% ipython --no-banner

In [1]: import numpy as np

In [2]: np.set_printoptions(suppress=True, linewidth=120)

In [3]: def rd(a):
   ...:     return np.round(a, 2) + 0
   ...: 

In [4]: A2 = np.array([[1, -2, -2, 2, 2, 1, 0, 1, 0, -1, -1],
   ...:     [0, 1, 2, 2, -1, 1, 1, -2, 2, 1, -1],
   ...:     [2, -1, 0, -1, 1, 0, 0, 2, -1, -2, 1],
   ...:     [0, -1, 1, 1, -1, -2, -1, -1, 0, -1, 0],
   ...:     [2, -1, 0, 1, 2, -1, 0, -1, 2, 0, 1],
   ...:     [-1, 0, -1, 2, -1, -2, -2, -2, -1, -2, 0],
   ...:     [2, 0, 2, -1, -1, 1, 1, 0, -1, 0, 0],
   ...:     [-1, 2, 2, 1, -2, 2, 1, 2, -2, 2, 0],
   ...:     [-2, -2, -1, 0, -2, -1, 1, -2, 1, 2, -1],
   ...:     [-2, -1, -1, -1, 0, 1, 1, -1, -1, -2, 2],
   ...:     [-1, 0, -2, -2, 0, 2, 0, -2, -2, 0, 0]])

In [5]: E = np.triu(A2)

In [6]: E
Out[6]: 
array([[ 1, -2, -2,  2,  2,  1,  0,  1,  0, -1, -1],
       [ 0,  1,  2,  2, -1,  1,  1, -2,  2,  1, -1],
       [ 0,  0,  0, -1,  1,  0,  0,  2, -1, -2,  1],
       [ 0,  0,  0,  1, -1, -2, -1, -1,  0, -1,  0],
       [ 0,  0,  0,  0,  2, -1,  0, -1,  2,  0,  1],
       [ 0,  0,  0,  0,  0, -2, -2, -2, -1, -2,  0],
       [ 0,  0,  0,  0,  0,  0,  1,  0, -1,  0,  0],
       [ 0,  0,  0,  0,  0,  0,  0,  2, -2,  2,  0],
       [ 0,  0,  0,  0,  0,  0,  0,  0,  1,  2, -1],
       [ 0,  0,  0,  0,  0,  0,  0,  0,  0, -2,  2],
       [ 0,  0,  0,  0,  0,  0,  0,  0,  0,  0,  0]])

In [7]: # rows and columns are dependent

In [8]: U, sig, vt = np.linalg.svd(E)

In [9]: V = vt[:(sig > 1e-8).sum()]

In [10]: rng = np.random.default_rng(788)

In [11]: vec = E[2] + -1 * E[1] + rng.integers(2) * np.eye(11)[6]

In [12]: vec
Out[12]: array([ 0., -1., -2., -3.,  2., -1.,  0.,  4., -3., -3.,  2.])

In [13]: rd(V.T @ V)
Out[13]: 
array([[ 0.56, -0.44,  0.22,  0.  ,  0.  ,  0.  ,  0.  ,  0.  ,  0.  ,  0.  ,  0.  ],
       [-0.44,  0.56,  0.22,  0.  ,  0.  ,  0.  ,  0.  ,  0.  ,  0.  ,  0.  ,  0.  ],
       [ 0.22,  0.22,  0.89,  0.  ,  0.  ,  0.  ,  0.  ,  0.  ,  0.  ,  0.  ,  0.  ],
       [ 0.  ,  0.  ,  0.  ,  1.  ,  0.  ,  0.  ,  0.  ,  0.  ,  0.  ,  0.  ,  0.  ],
       [ 0.  ,  0.  ,  0.  ,  0.  ,  1.  ,  0.  ,  0.  ,  0.  ,  0.  ,  0.  ,  0.  ],
       [ 0.  ,  0.  ,  0.  ,  0.  ,  0.  ,  1.  ,  0.  ,  0.  ,  0.  ,  0.  ,  0.  ],
       [ 0.  ,  0.  ,  0.  ,  0.  ,  0.  ,  0.  ,  1.  ,  0.  ,  0.  ,  0.  ,  0.  ],
       [ 0.  ,  0.  ,  0.  ,  0.  ,  0.  ,  0.  ,  0.  ,  1.  ,  0.  ,  0.  ,  0.  ],
       [ 0.  ,  0.  ,  0.  ,  0.  ,  0.  ,  0.  ,  0.  ,  0.  ,  1.  ,  0.  ,  0.  ],
       [ 0.  ,  0.  ,  0.  ,  0.  ,  0.  ,  0.  ,  0.  ,  0.  ,  0.  ,  1.  ,  0.  ],
       [ 0.  ,  0.  ,  0.  ,  0.  ,  0.  ,  0.  ,  0.  ,  0.  ,  0.  ,  0.  ,  1.  ]])

In [14]: rd(np.linalg.norm(vec - V.T @ V @ vec))
Out[14]: np.float64(0.0)

In [15]: np.allclose(V.T @ V @ vec, vec)
Out[15]: True

In [16]: np.linalg.matrix_rank(np.vstack([E, vec]))
Out[16]: np.int64(10)
